% ipython --no-banner

In [1]: import numpy as np

In [2]: import numpy.linalg as la

In [3]: np.set_printoptions(suppress=True, linewidth=100)

In [4]: F = np.loadtxt("test11.csv", delimiter=",")

In [5]: print(F)
[[-0.04 -0.44 -0.57]
 [ 0.05  0.93  0.19]
 [ 0.05  0.61  0.63]
 [-0.2  -3.16 -1.53]]

In [6]: # row 3 is much longer than the rest

In [7]: print(np.unique(F.round(6), axis=0).shape)
(4, 3)

In [8]: print(np.abs(np.diag(la.qr(F)[1])) > 1e-9)
[ True  True False]

In [9]: try:
   ...:     la.inv(F)
   ...: except la.LinAlgError as e:
   ...:     print("failed:", e)
   ...: 
failed: Last 2 dimensions of the array must be square

In [10]: print(np.round(F @ la.pinv(F) @ F, 2))
[[-0.04 -0.44 -0.57]
 [ 0.05  0.93  0.19]
 [ 0.05  0.61  0.63]
 [-0.2  -3.16 -1.53]]

In [11]: print(la.matrix_rank(F, rtol=0.1))
2

In [12]: print(round(la.norm(F, 2) / la.norm(F), 2))
0.99

In [13]: U, s, vt = la.svd(F)

In [14]: print(s.round(2) + 0)
[3.78 0.49 0.  ]

In [15]: print(np.argmax(s[:-1] / (s[1:] + 1e-6)) + 1)
2

In [16]: A2 = U[:, :2] @ np.diag(s[:2]) @ vt[:2]

In [17]: print(round(la.norm(F - A2) / la.norm(F), 2))
0.0

In [18]: print(round(float(la.norm(F - A2, 2)), 2), round(float(s[2]), 2))
0.0 0.0

In [19]: X = np.loadtxt("x.csv", delimiter=",")

In [20]: print(X)
[[ 0. -1. -1.  0. -1.  0.]
 [-1.  0. -1.  0. -1.  0.]
 [-1. -1.  0.  0. -1.  0.]
 [ 0.  0.  0.  0.  0. -1.]
 [-1. -1. -1.  0.  0.  0.]
 [ 0.  0.  0. -1.  0.  0.]]

In [21]: blk = np.stack([X, 4 * X, X[::-1]])

In [22]: print(la.matrix_rank(blk.reshape(3, -1)))
2

In [23]: print(np.einsum("bij,cij->bc", blk, blk))
[[ 14.  56.   4.]
 [ 56. 224.  16.]
 [  4.  16.  14.]]

In [24]: print(blk.sum(axis=0))
[[ 0. -5. -5. -1. -5.  0.]
 [-6. -1. -6.  0. -5.  0.]
 [-5. -5.  0.  0. -5. -1.]
 [-1. -1.  0.  0. -1. -5.]
 [-6. -5. -6.  0. -1.  0.]
 [ 0. -1. -1. -5. -1.  0.]]

In [25]: print((blk @ X.T).shape)
(3, 6, 6)

In [26]: print(np.round(la.norm(blk, axis=(1, 2)), 2))
[ 3.74 14.97  3.74]

In [27]: r0 = np.array([0, -1, 4, 0, 5, 2])

In [28]: A2 = X + np.outer(r0, np.eye(6)[0])

In [29]: print(la.matrix_rank(la.inv(A2) - la.inv(X), tol=1e-8))
1

In [30]: print(np.flatnonzero(la.matrix_power((X != 0) + (X.T != 0) + np.eye(6), 6)[0]))
[0 1 2 4]

In [31]: print(round(float(la.det(X)), 2))
3.0

In [32]: print(np.round(np.sort(la.eigvals(X).real), 2))
[-3. -1.  1.  1.  1.  1.]

In [33]: print((X != 0).astype(int))
[[0 1 1 0 1 0]
 [1 0 1 0 1 0]
 [1 1 0 0 1 0]
 [0 0 0 0 0 1]
 [1 1 1 0 0 0]
 [0 0 0 1 0 0]]

In [34]: print((la.matrix_power((X != 0) + (X.T != 0) + np.eye(6), 6) > 0).astype(int))
[[1 1 1 0 1 0]
 [1 1 1 0 1 0]
 [1 1 1 0 1 0]
 [0 0 0 1 0 1]
 [1 1 1 0 1 0]
 [0 0 0 1 0 1]]

In [35]: print(np.all(la.eigvalsh(X) > 0))
False

In [36]: M = np.loadtxt("arr.csv", delimiter=",")

In [37]: print(M)
[[ 0.  2.  4. -2.]
 [ 3.  5.  7.  1.]
 [ 1.  3.  5. -1.]
 [ 3.  5.  7.  1.]]

In [38]: # rank 2

In [39]: r0 = np.array([-2, -2, 0])

In [40]: print(np.convolve(M[1], r0))
[ -6. -16. -24. -16.  -2.   0.]

In [41]: print(np.array([np.convolve(row, r0, "same") for row in M]))
[[ -4. -12.  -4.   4.]
 [-16. -24. -16.  -2.]
 [ -8. -16.  -8.   2.]
 [-16. -24. -16.  -2.]]

In [42]: print(np.allclose(M[:-1].T @ la.lstsq(M[:-1].T, M[-1])[0], M[-1]))
True

In [43]: print(la.lstsq(M[:-1].T, M[-1])[2])
2

In [44]: try:
    ...:     la.inv(M)
    ...: except la.LinAlgError as e:
    ...:     print(e)
    ...: 
Singular matrix

In [45]: print(np.round(M @ la.pinv(M) @ M, 2) + 0)
[[ 0.  2.  4. -2.]
 [ 3.  5.  7.  1.]
 [ 1.  3.  5. -1.]
 [ 3.  5.  7.  1.]]

In [46]: print(np.argsort(-la.norm(M, axis=0).round(6), kind="stable")[:3])
[2 1 0]

In [47]: print(la.cond(M) > 100)
True

In [48]: print([round(float(x), 2) for x in la.svd(M, compute_uv=False)[:3]])
[14.77, 3.15, 0.0]
